In [1]: import numpy as np

In [2]: np.set_printoptions(precision=1, suppress=True, linewidth=100, legacy="1.25")

In [3]: feats = np.cumsum(np.array([[0, -3, 1],
   ...:     [-3, 3, 2],
   ...:     [0, 1, -3],
   ...:     [0, 3, -2],
   ...:     [3, -2, -2],
   ...:     [-1, 0, 0],
   ...:     [0, -1, 2],
   ...:     [-2, 2, 0],
   ...:     [-2, 3, 3],
   ...:     [3, 3, -1],
   ...:     [0, -1, 3],
   ...:     [-3, 2, 1],
   ...:     [-3, 2, 2],
   ...:     [-3, 2, -1],
   ...:     [0, -3, -3],
   ...:     [0, -2, -1],
   ...:     [-2, -2, -2],
   ...:     [1, -1, -3],
   ...:     [2, 3, 2],
   ...:     [0, -2, 0],
   ...:     [-3, 0, 3],
   ...:     [1, 0, -2],
   ...:     [0, 3, 2],
   ...:     [-2, 2, -2],
   ...:     [0, 3, -3],
   ...:     [1, -2, 0]]), axis=0)

In [4]: feats
Out[4]: 
array([[  0,  -3,   1],
       [ -3,   0,   3],
       [ -3,   1,   0],
       [ -3,   4,  -2],
       [  0,   2,  -4],
       [ -1,   2,  -4],
       [ -1,   1,  -2],
       [ -3,   3,  -2],
       [ -5,   6,   1],
       [ -2,   9,   0],
       [ -2,   8,   3],
       [ -5,  10,   4],
       [ -8,  12,   6],
       [-11,  14,   5],
       [-11,  11,   2],
       [-11,   9,   1],
       [-13,   7,  -1],
       [-12,   6,  -4],
       [-10,   9,  -2],
       [-10,   7,  -2],
       [-13,   7,   1],
       [-12,   7,  -1],
       [-12,  10,   1],
       [-14,  12,  -1],
       [-14,  15,  -4],
       [-13,  13,  -4]])

In [5]: rng = np.random.default_rng(26082)

In [6]: A2 = feats + rng.integers(-2, 3, (26, 1)) @ rng.integers(-2, 3, (1, 3))

In [7]: A2
Out[7]: 
array([[ -2,  -5,   3],
       [ -2,   1,   2],
       [ -1,   3,  -2],
       [ -5,   2,   0],
       [ -1,   1,  -3],
       [ -1,   2,  -4],
       [  0,   2,  -3],
       [ -1,   5,  -4],
       [ -3,   8,  -1],
       [  0,  11,  -2],
       [ -1,   9,   2],
       [ -3,  12,   2],
       [-10,  10,   8],
       [-10,  15,   4],
       [-13,   9,   4],
       [-13,   7,   3],
       [-11,   9,  -3],
       [-11,   7,  -5],
       [-11,   8,  -1],
       [ -8,   9,  -4],
       [-13,   7,   1],
       [-13,   6,   0],
       [-14,   8,   3],
       [-12,  14,  -3],
       [-16,  13,  -2],
       [-15,  11,  -2]])

In [8]: A2 - feats
Out[8]: 
array([[-2, -2,  2],
       [ 1,  1, -1],
       [ 2,  2, -2],
       [-2, -2,  2],
       [-1, -1,  1],
       [ 0,  0,  0],
       [ 1,  1, -1],
       [ 2,  2, -2],
       [ 2,  2, -2],
       [ 2,  2, -2],
       [ 1,  1, -1],
       [ 2,  2, -2],
       [-2, -2,  2],
       [ 1,  1, -1],
       [-2, -2,  2],
       [-2, -2,  2],
       [ 2,  2, -2],
       [ 1,  1, -1],
       [-1, -1,  1],
       [ 2,  2, -2],
       [ 0,  0,  0],
       [-1, -1,  1],
       [-2, -2,  2],
       [ 2,  2, -2],
       [-2, -2,  2],
       [-2, -2,  2]])

In [9]: np.abs(A2 - feats).sum(axis=1)
Out[9]: array([6, 3, 6, 6, 3, 0, 3, 6, 6, 6, 3, 6, 6, 3, 6, 6, 6, 3, 3, 6, 0, 3, 6, 6, 6, 6])
